In [1]: import numpy as np

In [2]: import numpy.linalg as la

In [3]: np.set_printoptions(precision=2, suppress=True, linewidth=120)

In [4]: rd = lambda a: np.round(a, 2) + 0

In [5]: arr = np.load("case14.npy")

In [6]: arr
Out[6]: 
array([[-1, -2,  2,  0,  1],
       [-2, -1, -2,  2,  0],
       [ 2, -2, -1, -2,  2],
       [ 0,  2, -2, -1, -2],
       [ 1,  0,  2, -2, -1]])

In [7]: vals, V = la.eig(arr)

In [8]: print(rd(np.sort(la.eigvals(la.inv(arr)))))
[-2.28 -0.67 -0.27 -0.22  0.19]

In [9]: rd(arr @ V[:, 0] - vals[0] * V[:, 0])
Out[9]: array([0., 0., 0., 0., 0.])

In [10]: x0 = np.array([0, 3, 1, 0, 0])

In [11]: arr * x0
Out[11]: 
array([[ 0, -6,  2,  0,  0],
       [ 0, -3, -2,  0,  0],
       [ 0, -6, -1,  0,  0],
       [ 0,  6, -2,  0,  0],
       [ 0,  0,  2,  0,  0]])

In [12]: arr @ (2 * x0)
Out[12]: array([ -8, -10, -14,   8,   4])

In [13]: arr @ np.eye(5)[0]
Out[13]: array([-1., -2.,  2.,  0.,  1.])

In [14]: A = np.load("test10.npy")

In [15]: print(A)
[[0 1 0 0 0 0]
 [1 0 0 0 0 0]
 [0 0 0 0 0 0]
 [0 0 0 0 1 0]
 [0 0 0 1 0 0]
 [0 0 0 0 0 0]]

In [16]: left, sv, Vh = la.svd(A)

In [17]: np.argmax(sv[:-1] / (sv[1:] + 1e-6)) + 1
Out[17]: np.int64(4)

In [18]: sv
Out[18]: array([1., 1., 1., 1., 0., 0.])

In [19]: M2 = left[:, :4] @ np.diag(sv[:4]) @ Vh[:4]

In [20]: M2
Out[20]: 
array([[0., 1., 0., 0., 0., 0.],
       [1., 0., 0., 0., 0., 0.],
       [0., 0., 0., 0., 0., 0.],
       [0., 0., 0., 0., 1., 0.],
       [0., 0., 0., 1., 0., 0.],
       [0., 0., 0., 0., 0., 0.]])

In [21]: rd(la.norm(A - M2, 2)), sv[4]
Out[21]: (np.float64(0.0), np.float64(0.0))

In [22]: print(la.matrix_rank(A, rtol=0.05))
4

In [23]: la.matrix_rank(M2)
Out[23]: np.int64(4)

In [24]: np.abs(A - M2).max()
Out[24]: np.float64(0.0)

In [25]: F = np.loadtxt("mat.csv", delimiter=",")

In [26]: F
Out[26]: 
array([[ 4.,  3.,  6.,  0.,  0.,  0.,  0.,  0.,  0.,  0.],
       [ 2.,  6.,  1.,  6.,  0.,  0.,  0.,  0.,  0.,  0.],
       [ 8.,  8.,  8.,  7.,  0.,  0.,  0.,  0.,  0.,  0.],
       [ 8.,  3.,  9.,  8.,  0.,  0.,  0.,  0.,  0.,  0.],
       [ 0.,  0.,  0.,  0., -4., -4., -3.,  4.,  0.,  3.],
       [ 0.,  0.,  0.,  0., -2., -3., -4., -5., -3.,  5.],
       [ 0.,  0.,  0.,  0.,  0.,  4.,  5., -3.,  5., -2.],
       [ 0.,  0.,  0.,  0.,  5., -5., -1., -3.,  2., -4.],
       [ 0.,  0.,  0.,  0., -2., -4., -5., -2., -1., -3.],
       [ 0.,  0.,  0.,  0., -5., -2., -1.,  0.,  2., -5.]])

In [27]: W1 = np.array([[1, 2],
    ...:     [-1, 0],
    ...:     [3, 0],
    ...:     [1, -1],
    ...:     [-2, -2],
    ...:     [-1, 3],
    ...:     [-3, 0],
    ...:     [1, 1],
    ...:     [3, 3],
    ...:     [2, 0]])

In [28]: coef = np.array([-3, -3])

In [29]: act = np.maximum(F @ W1 + coef, 0)

In [30]: act
Out[30]: 
array([[16.,  5.],
       [ 2.,  0.],
       [28.,  6.],
       [37.,  5.],
       [28.,  0.],
       [12.,  0.],
       [ 0., 21.],
       [ 0.,  0.],
       [ 9.,  0.],
       [ 8.,  7.]])

In [31]: la.matrix_rank(act)
Out[31]: np.int64(2)

In [32]: (act > 0).mean(axis=0)
Out[32]: array([0.8, 0.5])

In [33]: C = np.array([[3, 3, 0], [2, 2, 0]])

In [34]: print(W1 @ C)
[[  7   7   0]
 [ -3  -3   0]
 [  9   9   0]
 [  1   1   0]
 [-10 -10   0]
 [  3   3   0]
 [ -9  -9   0]
 [  5   5   0]
 [ 15  15   0]
 [  6   6   0]]

In [35]: gram = act.T @ act

In [36]: gram
Out[36]: 
array([[3486.,  489.],
       [ 489.,  576.]])

In [37]: print(np.trace(gram), (act ** 2).sum())
4062.0 4062.0

In [38]: print(np.allclose(gram, gram.T))
True

In [39]: E = np.array([[-8, -1, 8, 3, 5, -24],
    ...:     [-4, 2, -3, 5, 2, 9],
    ...:     [-7, -9, -4, 4, 9, 12],
    ...:     [-1, 8, -1, -6, -5, 3],
    ...:     [-8, -4, 8, 7, -7, -24],
    ...:     [-3, -2, 9, -6, 6, -27],
    ...:     [-7, -1, 4, 1, 7, -12],
    ...:     [5, -6, -7, -2, -4, 21],
    ...:     [5, -3, 2, -2, 9, -6]])

In [40]: print(E)
[[ -8  -1   8   3   5 -24]
 [ -4   2  -3   5   2   9]
 [ -7  -9  -4   4   9  12]
 [ -1   8  -1  -6  -5   3]
 [ -8  -4   8   7  -7 -24]
 [ -3  -2   9  -6   6 -27]
 [ -7  -1   4   1   7 -12]
 [  5  -6  -7  -2  -4  21]
 [  5  -3   2  -2   9  -6]]

In [41]: def softmax(z):
    ...:     e = np.exp(z - z.max(axis=-1, keepdims=True))
    ...:     return e / e.sum(axis=-1, keepdims=True)
    ...: 

In [42]: print(rd(softmax(10 * E[0])))
[0. 0. 1. 0. 0. 0.]

In [43]: rd(softmax(E).sum(axis=1))
Out[43]: array([1., 1., 1., 1., 1., 1., 1., 1., 1.])

In [44]: rd(softmax(E[0] + -2))
Out[44]: array([0.  , 0.  , 0.95, 0.01, 0.05, 0.  ])

In [45]: scores = E @ E.T / np.sqrt(6)

In [46]: print(softmax(scores).round(6).argmax(axis=1))
[5 2 2 3 4 5 5 7 5]

In [47]: rd(softmax(scores)[0] @ E)
Out[47]: array([ -3.,  -2.,   9.,  -6.,   6., -27.])

In [48]: rd(softmax(scores + np.triu(np.full(scores.shape, -np.inf), 1)))
Out[48]: 
array([[1.  , 0.  , 0.  , 0.  , 0.  , 0.  , 0.  , 0.  , 0.  ],
       [0.  , 1.  , 0.  , 0.  , 0.  , 0.  , 0.  , 0.  , 0.  ],
       [0.  , 0.  , 1.  , 0.  , 0.  , 0.  , 0.  , 0.  , 0.  ],
       [0.  , 0.  , 0.  , 1.  , 0.  , 0.  , 0.  , 0.  , 0.  ],
       [0.  , 0.  , 0.  , 0.  , 1.  , 0.  , 0.  , 0.  , 0.  ],
       [0.  , 0.  , 0.  , 0.  , 0.  , 1.  , 0.  , 0.  , 0.  ],
       [0.16, 0.  , 0.  , 0.  , 0.  , 0.84, 0.  , 0.  , 0.  ],
       [0.  , 0.  , 0.  , 0.  , 0.  , 0.  , 0.  , 1.  , 0.  ],
       [0.  , 0.  , 0.  , 0.  , 0.  , 1.  , 0.  , 0.  , 0.  ]])
